In [1]: import numpy as np

In [2]: np.set_printoptions(suppress=True, linewidth=200)

In [3]: B = np.array([[4, 1, 1, 3, 2, 4], [3, 1, 5, 1, 5, 3], [5, 1, 0, 1, 2, 0]])

In [4]: data = B.T @ B

In [5]: print(data)
[[50 12 19 20 33 25]
 [12  3  6  5  9  7]
 [19  6 26  8 27 19]
 [20  5  8 11 13 15]
 [33  9 27 13 33 23]
 [25  7 19 15 23 25]]

In [6]: left, sig, vt = np.linalg.svd(data)

In [7]: print(sig.round(3) + 0)
[119.745  19.422   8.834   0.      0.      0.   ]

In [8]: print(np.argmax(sig[:-1] / (sig[1:] + 1e-6)) + 1)
3

In [9]: B = left[:, :3] @ np.diag(sig[:3]) @ vt[:3]

In [10]: print(round(np.abs(data - B).max(), 3))
0.0

In [11]: print(round(np.linalg.norm(data - B) / np.linalg.norm(data), 3))
0.0

In [12]: print(np.linalg.matrix_rank(B))
3

In [13]: print(B.round(3))
[[50. 12. 19. 20. 33. 25.]
 [12.  3.  6.  5.  9.  7.]
 [19.  6. 26.  8. 27. 19.]
 [20.  5.  8. 11. 13. 15.]
 [33.  9. 27. 13. 33. 23.]
 [25.  7. 19. 15. 23. 25.]]

In [14]: t = np.radians(72)

In [15]: r_ = np.eye(6)

In [16]: r_[3, 3] = r_[2, 2] = np.cos(t)

In [17]: r_[3, 2], r_[2, 3] = -np.sin(t), np.sin(t)

In [18]: print(r_.round(3))
[[ 1.     0.     0.     0.     0.     0.   ]
 [ 0.     1.     0.     0.     0.     0.   ]
 [ 0.     0.     0.309  0.951  0.     0.   ]
 [ 0.     0.    -0.951  0.309  0.     0.   ]
 [ 0.     0.     0.     0.     1.     0.   ]
 [ 0.     0.     0.     0.     0.     1.   ]]

In [19]: B = data @ r_.T

In [20]: print(np.round(np.linalg.svd(data, compute_uv=False), 3) + 0, np.round(np.linalg.svd(B, compute_uv=False), 3) + 0)
[119.745  19.422   8.834   0.      0.      0.   ] [119.745  19.422   8.834   0.      0.      0.   ]

In [21]: print(np.allclose(np.linalg.norm(data, axis=1), np.linalg.norm(B, axis=1)))
True

In [22]: print(np.allclose(data @ data.T, B @ B.T))
True

In [23]: vals, vecs = np.linalg.eigh(data)

In [24]: print(np.round(vecs @ np.diag(vals) @ vecs.T, 3))
[[50. 12. 19. 20. 33. 25.]
 [12.  3.  6.  5.  9.  7.]
 [19.  6. 26.  8. 27. 19.]
 [20.  5.  8. 11. 13. 15.]
 [33.  9. 27. 13. 33. 23.]
 [25.  7. 19. 15. 23. 25.]]

In [25]: print(np.unique(vals.round(6) + 0, return_counts=True)[1])
[3 1 1 1]

In [26]: print(np.abs(vecs[:, -1]).round(6).argmax())
0

In [27]: print(np.round(vecs.T @ vecs, 3) + 0)
[[1. 0. 0. 0. 0. 0.]
 [0. 1. 0. 0. 0. 0.]
 [0. 0. 1. 0. 0. 0.]
 [0. 0. 0. 1. 0. 0.]
 [0. 0. 0. 0. 1. 0.]
 [0. 0. 0. 0. 0. 1.]]

In [28]: print(np.linalg.lstsq(data[:-1].T, data[-1])[2])
3

In [29]: print(round(float(np.trace(np.linalg.pinv(data) @ data)), 3))
3.0

In [30]: print(np.allclose(data[:-1].T @ np.linalg.lstsq(data[:-1].T, data[-1])[0], data[-1]))
True

In [31]: print(np.abs(np.diag(np.linalg.qr(data)[1])) > 1e-9)
[ True  True  True False False False]

In [32]: K = np.load("m.npy")

In [33]: print(K)
[[-0.966 -0.515  0.388  0.197 -0.735  0.478  0.686  0.623]
 [-0.996  0.912  0.572  0.664 -0.47  -0.905  0.67  -0.927]
 [-0.935 -0.972 -0.523 -0.827 -0.964 -0.06   0.948  0.907]
 [ 0.11  -0.721 -0.711 -0.821 -0.696 -0.793  0.706  0.11 ]
 [ 0.119 -0.98  -0.894 -0.967 -0.939 -0.753  0.923  0.804]
 [-0.991  0.92   0.927  0.96   0.319  0.706 -0.254 -0.508]
 [-0.994  0.996  0.97   0.991  0.804  0.363 -0.691 -0.949]
 [ 0.848 -0.934 -0.983 -0.994 -0.915 -0.997  0.937 -0.38 ]
 [-0.934  0.929  0.818  0.901  0.493  0.197 -0.38  -0.749]
 [-0.937  0.981  0.972  0.991  0.887  0.943 -0.876 -0.598]
 [ 0.983 -0.859 -0.976 -0.988 -0.629 -0.989  0.701 -0.43 ]
 [-0.991  0.282  0.94   0.947 -0.09   0.983 -0.11   0.782]
 [ 0.938 -0.961 -0.961 -0.985 -0.821 -0.938  0.814  0.43 ]
 [ 0.979 -0.623 -0.617 -0.653  0.354  0.159 -0.43   0.446]
 [-1.     0.998  1.     1.     0.735  1.    -0.778  0.08 ]
 [ 0.74   0.53  -0.282 -0.139  0.462 -0.653 -0.354 -0.675]
 [-0.1   -0.119 -0.254 -0.31  -0.254 -0.478  0.291 -0.159]]

In [34]: B = np.array([[1, 1], [0, 0], [0, 2], [2, 2], [0, 1], [1, 2], [1, 1], [0, 1]])

In [35]: print(np.vstack([K, B.T]).shape)
(19, 8)

In [36]: print(np.linalg.matrix_rank(np.vstack([K, B.T])))
8

In [37]: vec = np.array([1, -3, 2, 0, -3, 3, 2, -2])

In [38]: y = K @ vec

In [39]: beta, lr = np.zeros(8), 1 / np.linalg.norm(K, 2) ** 2

In [40]: for i in range(30):
    ...:     beta -= lr * K.T @ (K @ beta - y)
    ...:     if i % 5 == 0: print(i, round(np.linalg.norm(K @ beta - y), 3))
    ...: 
0 7.103
5 4.638
10 4.116
15 3.856
20 3.636
25 3.431

In [41]: print(beta.round(3))
[-0.356 -1.532  0.278  0.069 -1.571  0.898  1.408  0.15 ]

In [42]: print(round(np.linalg.cond(K), 3))
122.576

In [43]: G = K.T @ K

In [44]: print(np.linalg.matrix_rank(G))
8

In [45]: print(np.round(np.trace(G), 3), round((K ** 2).sum(), 3))
77.933 77.933

In [46]: print(np.round(np.diag(G), 3))
[12.609 11.478 10.721 11.843  7.693  9.304  7.667  6.618]

In [47]: print(np.round(np.linalg.eigvalsh(G)[::-1], 3))
[56.273 11.833  8.201  0.874  0.645  0.098  0.007  0.004]

In [48]: E = np.load("arr.npy")

In [49]: print(E)
[[ 3 -3  3 -3  3 -3]
 [ 5  3  5  3  5  3]
 [-4  1 -4  1 -4  1]
 [ 3 -3  3 -3  3 -3]
 [ 5  3  5  3  5  3]
 [-4  1 -4  1 -4  1]]

In [50]: print(np.argsort(-np.linalg.norm(E, axis=0).round(6), kind="stable")[:3])
[0 2 4]

In [51]: rk = np.linalg.matrix_rank(E)

In [52]: print(rk)
2

In [53]: ns = np.linalg.svd(E)[2][rk:].T

In [54]: print(np.round(ns @ ns.T, 3) + 0)
[[ 0.667  0.    -0.333  0.    -0.333  0.   ]
 [ 0.     0.667  0.    -0.333  0.    -0.333]
 [-0.333  0.     0.667  0.    -0.333  0.   ]
 [ 0.    -0.333  0.     0.667  0.    -0.333]
 [-0.333  0.    -0.333  0.     0.667  0.   ]
 [ 0.    -0.333  0.    -0.333  0.     0.667]]

In [55]: print([int(np.linalg.matrix_rank(E[:, :j + 1])) for j in range(6)])
[1, 2, 2, 2, 2, 2]

In [56]: print(np.linalg.matrix_rank(E.T @ E), np.linalg.matrix_rank(E @ E.T))
2 2

In [57]: left, sig, vt = np.linalg.svd(E)

In [58]: vecs = vt[:(sig > 1e-8).sum()]

In [59]: rng = np.random.default_rng(62)

In [60]: vec = E[4] + -2 * E[0] + rng.integers(2) * np.eye(6)[0]

In [61]: print(vec)
[-1.  9. -1.  9. -1.  9.]

In [62]: print(np.round(vecs.T @ vecs, 3) + 0)
[[0.333 0.    0.333 0.    0.333 0.   ]
 [0.    0.333 0.    0.333 0.    0.333]
 [0.333 0.    0.333 0.    0.333 0.   ]
 [0.    0.333 0.    0.333 0.    0.333]
 [0.333 0.    0.333 0.    0.333 0.   ]
 [0.    0.333 0.    0.333 0.    0.333]]

In [63]: print(np.allclose(vecs.T @ vecs @ vec, vec))
True
